>>> import numpy as np
>>> from numpy import linalg as LA
>>> np.set_printoptions(precision=1, suppress=True, linewidth=120, sign=" ")
>>> tidy = lambda a: np.round(a, 1) + 0
>>> E = np.load("dump.npy")
>>> print(E)
[[  72    7   -6    0    1    6    7   -6]
 [  -1  -38   -5   -3   -3   -2   -9   -6]
 [   4   -4  -20    0   -6   -8   -6    2]
 [   0   -6   -7  133   -3    0   -8   -8]
 [   5    0   -6    1  183    5    0   -7]
 [  -1   -7    4    1   -9 -133   -6   -1]
 [  -9    5   -3   -6   -6    7 -164    4]
 [  -1    9    8    8   -2   -2    9  -88]]
>>> print(np.trace(E))
-55
>>> print(tidy(np.sort(np.abs(LA.eigvals(E)))))
[  18.7   40.6   71.4   86.2  133.   134.2  162.7  183.1]
>>> print((E - E.T) / 2)
[[ 0.   4.  -5.   0.  -2.   3.5  8.  -2.5]
 [-4.   0.  -0.5  1.5 -1.5  2.5 -7.  -7.5]
 [ 5.   0.5  0.   3.5  0.  -6.  -1.5 -3. ]
 [ 0.  -1.5 -3.5  0.  -2.  -0.5 -1.  -8. ]
 [ 2.   1.5  0.   2.   0.   7.   3.  -2.5]
 [-3.5 -2.5  6.   0.5 -7.   0.  -6.5  0.5]
 [-8.   7.   1.5  1.  -3.   6.5  0.  -2.5]
 [ 2.5  7.5  3.   8.   2.5 -0.5  2.5  0. ]]
>>> other = E / np.sqrt((E ** 2).mean(axis=1, keepdims=True))
>>> print(LA.matrix_rank(E - E.mean(axis=1, keepdims=True)))
7
>>> print(tidy(LA.norm(other, axis=1)))
[ 2.8  2.8  2.8  2.8  2.8  2.8  2.8  2.8]
>>> mat = np.array([[2, -4, -1, 0],
...     [3, -3, 0, 1],
...     [5, -1, 2, 3],
...     [3, -3, 0, 1],
...     [3, -3, 0, 1],
...     [2, -4, -1, 0],
...     [3, -3, 0, 1],
...     [3, -3, 0, 1]])
>>> other = np.array([[-3, -2, -2], [2, -2, -2], [-3, 3, -2], [-2, -3, -3]])
>>> print(mat @ other)
[[-11   1   6]
 [-17  -3  -3]
 [-29 -11 -21]
 [-17  -3  -3]
 [-17  -3  -3]
 [-11   1   6]
 [-17  -3  -3]
 [-17  -3  -3]]
>>> print(LA.matrix_rank(np.vstack([mat, other.T])))
4
>>> print(np.vstack([mat, other.T]).shape)
(11, 4)
>>> print(other.T @ mat.T)
[[-11 -17 -29 -17 -17 -11 -17 -17]
 [  1  -3 -11  -3  -3   1  -3  -3]
 [  6  -3 -21  -3  -3   6  -3  -3]]
>>> print(np.einsum("ij->j", mat))
[ 24 -24   0   8]
>>> print(np.einsum("ij,ij->i", mat, mat))
[ 21  19  39  19  19  21  19  19]
>>> print(np.einsum("ik,kj->ij", mat, other))
[[-11   1   6]
 [-17  -3  -3]
 [-29 -11 -21]
 [-17  -3  -3]
 [-17  -3  -3]
 [-11   1   6]
 [-17  -3  -3]
 [-17  -3  -3]]
